% ipython --no-banner

In [1]: import numpy as np

In [2]: import numpy.linalg as la

In [3]: np.set_printoptions(precision=1, suppress=True, linewidth=120)

In [4]: def rd(a):
   ...:     return np.round(a, 1) + 0
   ...: 

In [5]: A = np.loadtxt("case7.csv", delimiter=",")

In [6]: rd(A)
Out[6]: 
array([[ 1. ,  0. ,  0. ,  0. ],
       [ 0. ,  0.7,  0. , -0.7],
       [ 0. ,  0. ,  1. ,  0. ],
       [ 0. ,  0.7,  0. ,  0.7]])

In [7]: rd(la.det(A.T))
Out[7]: np.float64(1.0)

In [8]: rd(np.kron(np.eye(2, dtype=int), A))
Out[8]: 
array([[ 1. ,  0. ,  0. ,  0. ,  0. ,  0. ,  0. ,  0. ],
       [ 0. ,  0.7,  0. , -0.7,  0. ,  0. ,  0. ,  0. ],
       [ 0. ,  0. ,  1. ,  0. ,  0. ,  0. ,  0. ,  0. ],
       [ 0. ,  0.7,  0. ,  0.7,  0. ,  0. ,  0. ,  0. ],
       [ 0. ,  0. ,  0. ,  0. ,  1. ,  0. ,  0. ,  0. ],
       [ 0. ,  0. ,  0. ,  0. ,  0. ,  0.7,  0. , -0.7],
       [ 0. ,  0. ,  0. ,  0. ,  0. ,  0. ,  1. ,  0. ],
       [ 0. ,  0. ,  0. ,  0. ,  0. ,  0.7,  0. ,  0.7]])

In [9]: rd(la.det(A[::-1]))
Out[9]: np.float64(1.0)

In [10]: f = np.array([-2, -3, -1, -2])

In [11]: B = A + np.outer(f, np.eye(4)[3])

In [12]: rd(la.det(B) / la.det(A)), rd(1 + la.solve(A, f)[3])
Out[12]: (np.float64(1.7), np.float64(1.7))

In [13]: la.matrix_rank(B - A)
Out[13]: np.int64(1)

In [14]: rd(la.svd(A, compute_uv=False))
Out[14]: array([1., 1., 1., 1.])

In [15]: rd(A @ A.T)
Out[15]: 
array([[1., 0., 0., 0.],
       [0., 1., 0., 0.],
       [0., 0., 1., 0.],
       [0., 0., 0., 1.]])

In [16]: rd(A.T @ A)
Out[16]: 
array([[1., 0., 0., 0.],
       [0., 1., 0., 0.],
       [0., 0., 1., 0.],
       [0., 0., 0., 1.]])

In [17]: rd(la.pinv(A))
Out[17]: 
array([[ 1. ,  0. ,  0. ,  0. ],
       [ 0. ,  0.7,  0. ,  0.7],
       [ 0. ,  0. ,  1. ,  0. ],
       [ 0. , -0.7,  0. ,  0.7]])

In [18]: t3 = np.stack([A, -2 * A, A[::-1]])

In [19]: rd(t3.sum(axis=0))
Out[19]: 
array([[-1. ,  0.7,  0. ,  0.7],
       [ 0. , -0.7,  1. ,  0.7],
       [ 0. ,  0.7, -1. , -0.7],
       [ 1. , -0.7,  0. , -0.7]])

In [20]: la.matrix_rank(t3)
Out[20]: array([4, 4, 4])

In [21]: rng = np.random.default_rng(38618)

In [22]: M = np.eye(5, dtype=int)[rng.permutation(5)]

In [23]: M
Out[23]: 
array([[0, 0, 1, 0, 0],
       [0, 0, 0, 1, 0],
       [1, 0, 0, 0, 0],
       [0, 0, 0, 0, 1],
       [0, 1, 0, 0, 0]])

In [24]: # keeps lengths

In [25]: labels = rng.permutation(5)

In [26]: B = M[:, labels] * rng.choice([-1, 1], 5)

In [27]: B
Out[27]: 
array([[ 0,  0,  0,  0, -1],
       [ 0,  0, -1,  0,  0],
       [-1,  0,  0,  0,  0],
       [ 0,  0,  0, -1,  0],
       [ 0,  1,  0,  0,  0]])

In [28]: Uu, _, vt = la.svd(M.T @ B)

In [29]: labels
Out[29]: array([0, 1, 3, 4, 2])

In [30]: Uu @ vt
Out[30]: 
array([[-1.,  0.,  0.,  0.,  0.],
       [ 0.,  1.,  0.,  0.,  0.],
       [ 0.,  0.,  0.,  0., -1.],
       [ 0.,  0., -1.,  0.,  0.],
       [ 0.,  0.,  0., -1.,  0.]])

In [31]: rd(np.sort(la.eigvals(B).real))
Out[31]: array([-1. , -0.7, -0.7,  0.7,  0.7])

In [32]: (B != 0).astype(int)
Out[32]: 
array([[0, 0, 0, 0, 1],
       [0, 0, 1, 0, 0],
       [1, 0, 0, 0, 0],
       [0, 0, 0, 1, 0],
       [0, 1, 0, 0, 0]])

In [33]: B @ B
Out[33]: 
array([[ 0, -1,  0,  0,  0],
       [ 1,  0,  0,  0,  0],
       [ 0,  0,  0,  0,  1],
       [ 0,  0,  0,  1,  0],
       [ 0,  0, -1,  0,  0]])

In [34]: np.flatnonzero(la.matrix_power((B != 0) + (B.T != 0) + np.eye(5), 5)[0])
Out[34]: array([0, 1, 2, 4])

In [35]: (la.matrix_power((B != 0) + (B.T != 0) + np.eye(5), 5) > 0).astype(int)
Out[35]: 
array([[1, 1, 1, 0, 1],
       [1, 1, 1, 0, 1],
       [1, 1, 1, 0, 1],
       [0, 0, 0, 1, 0],
       [1, 1, 1, 0, 1]])

In [36]: M @ M
Out[36]: 
array([[1, 0, 0, 0, 0],
       [0, 0, 0, 0, 1],
       [0, 0, 1, 0, 0],
       [0, 1, 0, 0, 0],
       [0, 0, 0, 1, 0]])

In [37]: (la.matrix_power((M != 0) + (M.T != 0) + np.eye(5), 5) > 0).astype(int)
Out[37]: 
array([[1, 0, 1, 0, 0],
       [0, 1, 0, 1, 1],
       [1, 0, 1, 0, 0],
       [0, 1, 0, 1, 1],
       [0, 1, 0, 1, 1]])

In [38]: np.flatnonzero(la.matrix_power((M != 0) + (M.T != 0) + np.eye(5), 5)[4])
Out[38]: array([1, 3, 4])

In [39]: (M != 0).astype(int)
Out[39]: 
array([[0, 0, 1, 0, 0],
       [0, 0, 0, 1, 0],
       [1, 0, 0, 0, 0],
       [0, 0, 0, 0, 1],
       [0, 1, 0, 0, 0]])

In [40]: x = np.array([5, 0, 1, 5, 4])

In [41]: rd(la.det(M))
Out[41]: np.float64(-1.0)

In [42]: rd(np.abs(la.eigvals(M)))
Out[42]: array([1., 1., 1., 1., 1.])

In [43]: rd(np.sort(np.abs(np.degrees(np.angle(la.eigvals(M))))))
Out[43]: array([  0.,   0., 120., 120., 180.])

In [44]: [p for p in range(1, 25) if np.allclose(la.matrix_power(M, p), np.eye(5))]
Out[44]: [6, 12, 18, 24]

In [45]: X = np.load("w.npy")

In [46]: rd(X)
Out[46]: 
array([[-0.4, -0.6, -0.1, -0.4],
       [ 0.2,  0.1, -0.4,  0. ],
       [-0.7,  0.5, -0.1, -0.4],
       [ 0.3, -0.4,  0.1, -0.5],
       [-0.4, -0.5, -0.2,  0.6],
       [-0.2,  0. ,  0.9,  0.1]])

In [47]: x = np.array([0, 1, -2, -1])

In [48]: rhs = X @ x

In [49]: rd(la.pinv(X) @ X)
Out[49]: 
array([[1., 0., 0., 0.],
       [0., 1., 0., 0.],
       [0., 0., 1., 0.],
       [0., 0., 0., 1.]])

In [50]: rd(la.lstsq(X, rhs)[0])
Out[50]: array([ 0.,  1., -2., -1.])

In [51]: rd(rhs)
Out[51]: array([ 0. ,  0.9,  1.1,  0. , -0.7, -1.8])

In [52]: rhs = rhs + 0.1 * rng.normal(size=6)

In [53]: rd(rhs)
Out[53]: array([-0.1,  1. ,  1.1, -0.1, -0.8, -1.8])

In [54]: b, *_ = la.lstsq(X, rhs)

In [55]: rd(la.norm(rhs - X @ b))
Out[55]: np.float64(0.1)

In [56]: [round(float(la.norm(la.solve(X.T @ X + lam * np.eye(4), X.T @ rhs))), 2) for lam in (0, 1, 10, 100)]
Out[56]: [2.46, 1.23, 0.22, 0.02]

In [57]: rd(X.T @ (rhs - X @ b))
Out[57]: array([0., 0., 0., 0.])

In [58]: M.T @ M
Out[58]: 
array([[1, 0, 0, 0, 0],
       [0, 1, 0, 0, 0],
       [0, 0, 1, 0, 0],
       [0, 0, 0, 1, 0],
       [0, 0, 0, 0, 1]])

In [59]: M @ M.T
Out[59]: 
array([[1, 0, 0, 0, 0],
       [0, 1, 0, 0, 0],
       [0, 0, 1, 0, 0],
       [0, 0, 0, 1, 0],
       [0, 0, 0, 0, 1]])

In [60]: ang = np.sort(rng.uniform(-2, 2, 26))

In [61]: feats = np.c_[ang, ang ** 2, ang ** 3] @ np.array([[-2, 5, 5, 4], [3, 5, -2, 4], [4, 0, 2, 1]])

In [62]: rd(feats)
Out[62]: 
array([[-10.4,   7.4, -27.6,  -0.1],
       [ -1.7,   2.4, -15.4,  -0.6],
       [  1. ,   0. ,  -9.1,  -1. ],
       [  1.2,  -0.3,  -8.1,  -1.1],
       [  1.4,  -0.6,  -7.1,  -1.1],
       [  1.5,  -0.9,  -6. ,  -1.2],
       [  1.5,  -0.9,  -5.9,  -1.2],
       [  1.2,  -1.2,  -2.9,  -1.1],
       [  1. ,  -1.2,  -2.3,  -1. ],
       [  0. ,  -0.1,  -0.1,  -0.1],
       [ -0.2,   0.8,   0.7,   0.7],
       [ -0.2,   1. ,   0.8,   0.8],
       [ -0.3,   1.3,   1. ,   1. ],
       [ -0.2,   1.9,   1.3,   1.5],
       [ -0.2,   2.2,   1.5,   1.8],
       [  0. ,   3.2,   2. ,   2.6],
       [  1.1,   5.4,   3. ,   4.6],
       [  1.9,   6.5,   3.5,   5.7],
       [  3.9,   8.9,   4.5,   7.9],
       [  8.3,  12.8,   6.4,  11.9],
       [ 10.2,  14.2,   7.1,  13.3],
       [ 11.7,  15.3,   7.7,  14.5],
       [ 11.9,  15.4,   7.8,  14.6],
       [ 12.7,  15.9,   8. ,  15.2],
       [ 13.5,  16.4,   8.4,  15.8],
       [ 29.6,  25.3,  14.3,  26.1]])

In [63]: d = la.norm(feats[:, None] - feats[None], axis=-1)

In [64]: np.flatnonzero(d[18] < d.mean() / 2)
Out[64]: array([16, 17, 18, 19])

In [65]: rd(d[:5, :5])
Out[65]: 
array([[ 0. , 15.7, 22.9, 23.9, 24.9],
       [15.7,  0. ,  7.3,  8.4,  9.4],
       [22.9,  7.3,  0. ,  1. ,  2.1],
       [23.9,  8.4,  1. ,  0. ,  1.1],
       [24.9,  9.4,  2.1,  1.1,  0. ]])

In [66]: d.mean(axis=1).argmax()
Out[66]: np.int64(25)

In [67]: np.unravel_index(d.round(6).argmax(), d.shape)
Out[67]: (np.int64(0), np.int64(25))

In [68]: Ac = feats - feats.mean(axis=0)

In [69]: vecs = la.svd(Ac)[2][:3]

In [70]: B = Ac - Ac @ vecs.T @ vecs

In [71]: rd((Ac @ vecs.T).std(axis=0))
Out[71]: array([14. ,  5.4,  2.7])

In [72]: rd(B.std(axis=0))
Out[72]: array([0., 0., 0., 0.])

In [73]: rd(la.norm(B) / la.norm(Ac))
Out[73]: np.float64(0.0)

In [74]: rd(np.diag(vecs.T @ vecs))
Out[74]: array([1. , 0.7, 1. , 0.4])

In [75]: K = np.loadtxt("m.csv", delimiter=",")

In [76]: K
Out[76]: 
array([[ -5.,   4.],
       [-20.,  13.]])

In [77]: Uu, sig, vt = la.svd(K)

In [78]: rd(sig)
Out[78]: array([24.7,  0.6])

In [79]: B = Uu[:, :1] @ np.diag(sig[:1]) @ vt[:1]

In [80]: rd(la.norm(K - B, 2)), rd(sig[1])
Out[80]: (np.float64(0.6), np.float64(0.6))

In [81]: rd(np.abs(K - B).max())
Out[81]: np.float64(0.5)

In [82]: rd(la.norm(K - B) / la.norm(K))
Out[82]: np.float64(0.0)

In [83]: la.matrix_rank(B)
Out[83]: np.int64(1)
